$ ipython --no-banner

In [1]: import numpy as np

In [2]: from numpy import linalg as LA

In [3]: np.set_printoptions(precision=3, suppress=True, linewidth=120)

In [4]: X = np.load("data.npy")

In [5]: X
Out[5]: 
array([[ 8.229,  7.044,  8.735,  8.764],
       [ 9.828,  7.506,  7.933,  8.639],
       [ 8.005,  5.544,  9.485,  9.499],
       [ 8.991,  4.058,  8.698,  9.02 ],
       [ 9.76 ,  6.613,  8.864,  8.726],
       [ 8.438,  5.847,  8.619,  8.03 ],
       [ 9.197,  6.441,  8.304,  9.32 ],
       [ 9.608,  4.569, 10.569, 10.522],
       [ 8.734,  6.358,  9.247,  7.535],
       [ 9.522,  8.363,  8.164,  7.99 ],
       [ 9.556,  8.618,  9.362, 10.863],
       [ 9.228,  6.398,  9.834,  9.367],
       [10.647,  5.86 , 10.318,  8.086],
       [ 9.4  ,  3.819,  8.519,  7.304],
       [ 8.677,  5.895,  9.711,  8.561],
       [10.284,  6.285,  9.724, 10.039],
       [ 9.367,  6.5  ,  8.993,  8.61 ],
       [ 5.974,  7.486,  8.17 ,  9.423],
       [ 9.862,  6.489,  8.246,  9.531],
       [ 9.034,  5.132,  8.513,  8.658],
       [ 9.439,  5.271,  7.364,  8.919],
       [ 8.115,  6.001,  9.312, 10.707]])

In [6]: vec = np.array([1, 3, 1, 3])

In [7]: a = np.maximum(X @ vec, 0)

In [8]: X * (a > 1e-9)[:, None]
Out[8]: 
array([[ 8.229,  7.044,  8.735,  8.764],
       [ 9.828,  7.506,  7.933,  8.639],
       [ 8.005,  5.544,  9.485,  9.499],
       [ 8.991,  4.058,  8.698,  9.02 ],
       [ 9.76 ,  6.613,  8.864,  8.726],
       [ 8.438,  5.847,  8.619,  8.03 ],
       [ 9.197,  6.441,  8.304,  9.32 ],
       [ 9.608,  4.569, 10.569, 10.522],
       [ 8.734,  6.358,  9.247,  7.535],
       [ 9.522,  8.363,  8.164,  7.99 ],
       [ 9.556,  8.618,  9.362, 10.863],
       [ 9.228,  6.398,  9.834,  9.367],
       [10.647,  5.86 , 10.318,  8.086],
       [ 9.4  ,  3.819,  8.519,  7.304],
       [ 8.677,  5.895,  9.711,  8.561],
       [10.284,  6.285,  9.724, 10.039],
       [ 9.367,  6.5  ,  8.993,  8.61 ],
       [ 5.974,  7.486,  8.17 ,  9.423],
       [ 9.862,  6.489,  8.246,  9.531],
       [ 9.034,  5.132,  8.513,  8.658],
       [ 9.439,  5.271,  7.364,  8.919],
       [ 8.115,  6.001,  9.312, 10.707]])

In [9]: np.tanh(X @ vec)
Out[9]: array([1., 1., 1., 1., 1., 1., 1., 1., 1., 1., 1., 1., 1., 1., 1., 1., 1., 1., 1., 1., 1., 1.])

In [10]: np.flatnonzero(a > 1e-9)
Out[10]: array([ 0,  1,  2,  3,  4,  5,  6,  7,  8,  9, 10, 11, 12, 13, 14, 15, 16, 17, 18, 19, 20, 21])

In [11]: X.T @ a
Out[11]: array([12726.015,  8755.409, 12530.125, 12673.803])

In [12]: def softmax(z):
    ...:     e = np.exp(z - z.max(axis=-1, keepdims=True))
    ...:     return e / e.sum(axis=-1, keepdims=True)
    ...: 

In [13]: softmax(X[19] + 4)
Out[13]: array([0.435, 0.009, 0.258, 0.298])

In [14]: np.round(softmax(10 * X[19]), 3) + 0
Out[14]: array([0.972, 0.   , 0.005, 0.023])

In [15]: S = X @ X.T / np.sqrt(4)

In [16]: softmax(S)[19] @ X
Out[16]: array([ 9.563,  8.591,  9.367, 10.855])

In [17]: Y = np.c_[X[:, :1] @ np.array([[3]]), np.array([1, 3, 3, 0, 5, 3, 4, 1, 2, 5, 5, 4, 0, 2, 4, 1, 1, 1, 0, 0, 0, 5])]

In [18]: Y
Out[18]: 
array([[24.687,  1.   ],
       [29.484,  3.   ],
       [24.015,  3.   ],
       [26.973,  0.   ],
       [29.28 ,  5.   ],
       [25.314,  3.   ],
       [27.591,  4.   ],
       [28.824,  1.   ],
       [26.202,  2.   ],
       [28.566,  5.   ],
       [28.668,  5.   ],
       [27.684,  4.   ],
       [31.941,  0.   ],
       [28.2  ,  2.   ],
       [26.031,  4.   ],
       [30.852,  1.   ],
       [28.101,  1.   ],
       [17.922,  1.   ],
       [29.586,  0.   ],
       [27.102,  0.   ],
       [28.317,  0.   ],
       [24.345,  5.   ]])

In [19]: LA.norm(LA.qr(X)[0].T @ Y, axis=0) ** 2 / ((Y ** 2).sum(axis=0) + 1e-12)
Out[19]: array([1.   , 0.694])

In [20]: LA.matrix_rank(np.c_[X, Y])
Out[20]: np.int64(5)

In [21]: np.round(LA.norm(Y - X @ LA.lstsq(X, Y)[0], axis=0), 3) + 0
Out[21]: array([0.  , 7.59])

In [22]: f, r1 = X[16], X[5]

In [23]: round(f @ r1, 3)
Out[23]: np.float64(263.693)

In [24]: pr = (f @ r1) / (f @ f) * f

In [25]: r1 - pr
Out[25]: array([-0.229, -0.167,  0.298,  0.064])

In [26]: f = np.array([3, 1, -1])

In [27]: np.convolve(X[10], f)
Out[27]: array([ 28.668,  35.41 ,  27.148,  33.333,   1.501, -10.863])

In [28]: np.polyval(f, X[10])
Out[28]: array([282.507, 230.428, 271.303, 363.877])

In [29]: np.cross(X[10, :3], X[19, :3])
Out[29]: array([ 25.319,   3.226, -28.814])

In [30]: arr = np.loadtxt("out16.csv", delimiter=",")

In [31]: arr
Out[31]: 
array([[ 1.8, -0.5,  0.2, -0.7],
       [ 3. ,  4. , -6. , -2. ],
       [ 0.5, -0.5, -0.8,  0. ],
       [ 1. , -0.8,  0.8,  0. ],
       [ 0.4,  1.7, -1.1,  0.1],
       [ 0.3,  1.4,  0.6,  0.6],
       [ 2.1,  0.6, -0.4,  0.7],
       [-0.8, -1.5,  0.2, -0.7],
       [ 0.3, -0.9, -0.5, -0.6],
       [ 0.9, -1.5, -0.4, -0.5],
       [-0.7,  0.6, -0.5,  0.7],
       [-1. , -1.1,  0.3,  0. ],
       [ 0.1,  0.3, -1.4,  0.4],
       [-0.2,  0.6,  0.4, -1. ],
       [ 1.1,  0.6,  0.4, -1.1],
       [ 0.5,  0.8, -0.1,  1. ],
       [-0.3,  1.3,  0.3, -0.1],
       [ 0.4,  2. ,  1.1, -1.3],
       [-0.3,  0.6,  1.2,  1. ],
       [ 2.3, -2. , -1.2,  0.5],
       [-0.7,  0. ,  0.2, -0.3]])

In [32]: labels = arr[:, 2] > np.median(arr[:, 2])

In [33]: f = arr[labels].mean(axis=0) - arr[~labels].mean(axis=0)

In [34]: np.argsort(-np.abs(f).round(6), kind="stable")
Out[34]: array([2, 0, 1, 3])

In [35]: left, sv = LA.svd(arr)
---------------------------------------------------------------------------
ValueError                                Traceback (most recent call last)
Cell In[35], line 1
----> 1 left, sv = LA.svd(arr)

ValueError: too many values to unpack (expected 2)

In [36]: left, sv, Vh = LA.svd(arr, full_matrices=False)

In [37]: np.round(Vh @ Vh.T, 3) + 0
Out[37]: 
array([[1., 0., 0., 0.],
       [0., 1., 0., 0.],
       [0., 0., 1., 0.],
       [0., 0., 0., 1.]])

In [38]: (sv > 1e-8).sum()
Out[38]: np.int64(4)

In [39]: np.abs(Vh[0])
Out[39]: array([0.438, 0.526, 0.701, 0.201])

In [40]: np.abs(left[:, 0]).round(6).argmax()
Out[40]: np.int64(1)

In [41]: round(np.sqrt((sv ** 2).sum()), 3), round(float(LA.norm(arr)), 3)
Out[41]: (np.float64(11.368), 11.368)

In [42]: sv
Out[42]: array([8.802, 5.254, 3.677, 3.263])

In [43]: basis = arr[[4, 19]].astype(float)

In [44]: for _ in range(3):
    ...:     labels = LA.norm(arr[:, None] - basis, axis=-1).argmin(axis=1)
    ...:     basis = np.array([arr[labels == j].mean(axis=0) for j in range(2)])
    ...: 

In [45]: labels
Out[45]: array([1, 0, 1, 1, 0, 0, 0, 1, 1, 1, 0, 1, 0, 0, 0, 0, 0, 0, 0, 1, 0])

In [46]: basis
Out[46]: 
array([[ 0.438,  1.115, -0.408, -0.1  ],
       [ 0.625, -1.1  , -0.175, -0.25 ]])

In [47]: basis[1] - basis[0]
Out[47]: array([ 0.187, -2.215,  0.233, -0.15 ])

In [48]: np.abs(basis[1] - basis[0]).argmax()
Out[48]: np.int64(1)

In [49]: arr.ravel(order="F")
Out[49]: 
array([ 1.8,  3. ,  0.5,  1. ,  0.4,  0.3,  2.1, -0.8,  0.3,  0.9, -0.7, -1. ,  0.1, -0.2,  1.1,  0.5, -0.3,  0.4,
       -0.3,  2.3, -0.7, -0.5,  4. , -0.5, -0.8,  1.7,  1.4,  0.6, -1.5, -0.9, -1.5,  0.6, -1.1,  0.3,  0.6,  0.6,
        0.8,  1.3,  2. ,  0.6, -2. ,  0. ,  0.2, -6. , -0.8,  0.8, -1.1,  0.6, -0.4,  0.2, -0.5, -0.4, -0.5,  0.3,
       -1.4,  0.4,  0.4, -0.1,  0.3,  1.1,  1.2, -1.2,  0.2, -0.7, -2. ,  0. ,  0. ,  0.1,  0.6,  0.7, -0.7, -0.6,
       -0.5,  0.7,  0. ,  0.4, -1. , -1.1,  1. , -0.1, -1.3,  1. ,  0.5, -0.3])

In [50]: t3 = arr.reshape(21, 2, -1)

In [51]: t3.transpose(1, 0, 2)
Out[51]: 
array([[[ 1.8, -0.5],
        [ 3. ,  4. ],
        [ 0.5, -0.5],
        [ 1. , -0.8],
        [ 0.4,  1.7],
        [ 0.3,  1.4],
        [ 2.1,  0.6],
        [-0.8, -1.5],
        [ 0.3, -0.9],
        [ 0.9, -1.5],
        [-0.7,  0.6],
        [-1. , -1.1],
        [ 0.1,  0.3],
        [-0.2,  0.6],
        [ 1.1,  0.6],
        [ 0.5,  0.8],
        [-0.3,  1.3],
        [ 0.4,  2. ],
        [-0.3,  0.6],
        [ 2.3, -2. ],
        [-0.7,  0. ]],

       [[ 0.2, -0.7],
        [-6. , -2. ],
        [-0.8,  0. ],
        [ 0.8,  0. ],
        [-1.1,  0.1],
        [ 0.6,  0.6],
        [-0.4,  0.7],
        [ 0.2, -0.7],
        [-0.5, -0.6],
        [-0.4, -0.5],
        [-0.5,  0.7],
        [ 0.3,  0. ],
        [-1.4,  0.4],
        [ 0.4, -1. ],
        [ 0.4, -1.1],
        [-0.1,  1. ],
        [ 0.3, -0.1],
        [ 1.1, -1.3],
        [ 1.2,  1. ],
        [-1.2,  0.5],
        [ 0.2, -0.3]]])

In [52]: t3[:, 0]
Out[52]: 
array([[ 1.8, -0.5],
       [ 3. ,  4. ],
       [ 0.5, -0.5],
       [ 1. , -0.8],
       [ 0.4,  1.7],
       [ 0.3,  1.4],
       [ 2.1,  0.6],
       [-0.8, -1.5],
       [ 0.3, -0.9],
       [ 0.9, -1.5],
       [-0.7,  0.6],
       [-1. , -1.1],
       [ 0.1,  0.3],
       [-0.2,  0.6],
       [ 1.1,  0.6],
       [ 0.5,  0.8],
       [-0.3,  1.3],
       [ 0.4,  2. ],
       [-0.3,  0.6],
       [ 2.3, -2. ],
       [-0.7,  0. ]])

In [53]: O, evecs = LA.qr(arr[:, :1])[0], LA.qr(arr[:, 1:])[0]

In [54]: sv = LA.svd(O.T @ evecs, compute_uv=False)

In [55]: (sv > 0.9).sum()
Out[55]: np.int64(0)

In [56]: np.degrees(np.arccos(sv.clip(0, 1)))
Out[56]: array([53.083])

In [57]: sv
Out[57]: array([0.601])

In [58]: Y = np.array([[1, 1, 8, 8, 6],
    ...:     [3, 1, 5, 6, 7],
    ...:     [7, 7, 7, 2, 8],
    ...:     [9, 3, 6, 2, 9],
    ...:     [7, 5, 5, 1, 9]])

In [59]: K = Y + Y.T

In [60]: K
Out[60]: 
array([[ 2,  4, 15, 17, 13],
       [ 4,  2, 12,  9, 12],
       [15, 12, 14,  8, 13],
       [17,  9,  8,  4, 10],
       [13, 12, 13, 10, 18]])

In [61]: O = K.astype(float).copy()

In [62]: for j in range(5):
    ...:     O[:, j] -= O[:, :j] @ (O[:, :j].T @ O[:, j])
    ...:     O[:, j] /= LA.norm(O[:, j])
    ...: 

In [63]: np.round(O.T @ O, 3) + 0
Out[63]: 
array([[1., 0., 0., 0., 0.],
       [0., 1., 0., 0., 0.],
       [0., 0., 1., 0., 0.],
       [0., 0., 0., 1., 0.],
       [0., 0., 0., 0., 1.]])

In [64]: vec = np.array([-8, -1, -7, -8, 1])

In [65]: a = np.maximum(K @ vec, 0)

In [66]: np.maximum(K @ vec, 0) - np.maximum(-K @ vec, 0)
Out[66]: array([-248, -178, -281, -223, -269])

In [67]: [round(float(LA.det(K[:i, :i])), 2) + 0 for i in range(1, 6)]
Out[67]: [2.0, -12.0, 534.0, 4361.0, 29406.0]

In [68]: np.all(LA.eigvalsh(K) > 0)
Out[68]: np.False_

In [69]: try:
    ...:     LA.cholesky(K)
    ...: except LA.LinAlgError as e:
    ...:     print("failed:", e)
    ...: 
failed: Matrix is not positive definite

In [70]: hat = X @ LA.solve(X.T @ X, X.T)

In [71]: np.round(LA.eigvalsh(hat), 3) + 0
Out[71]: array([0., 0., 0., 0., 0., 0., 0., 0., 0., 0., 0., 0., 0., 0., 0., 0., 0., 0., 1., 1., 1., 1.])

In [72]: np.allclose(hat @ hat, hat)
Out[72]: True

In [73]: np.round(np.trace(hat), 3)
Out[73]: np.float64(4.0)

In [74]: mat = np.array([[1, -1, -1, 1, 1, -1, -1, 1],
    ...:     [1, 1, -1, -1, 1, 1, -1, -1],
    ...:     [1, -1, 1, -1, -1, 1, -1, 1]])

In [75]: mat
Out[75]: 
array([[ 1, -1, -1,  1,  1, -1, -1,  1],
       [ 1,  1, -1, -1,  1,  1, -1, -1],
       [ 1, -1,  1, -1, -1,  1, -1,  1]])

In [76]: left, sv, Vh = LA.svd(mat, full_matrices=False)

In [77]: np.round(left.T @ left, 3) + 0
Out[77]: 
array([[1., 0., 0.],
       [0., 1., 0.],
       [0., 0., 1.]])

In [78]: sv
Out[78]: array([2.828, 2.828, 2.828])

In [79]: np.round(Vh @ Vh.T, 3) + 0
Out[79]: 
array([[1., 0., 0.],
       [0., 1., 0.],
       [0., 0., 1.]])

In [80]: left.shape, sv.shape, Vh.shape
Out[80]: ((3, 3), (3,), (3, 8))
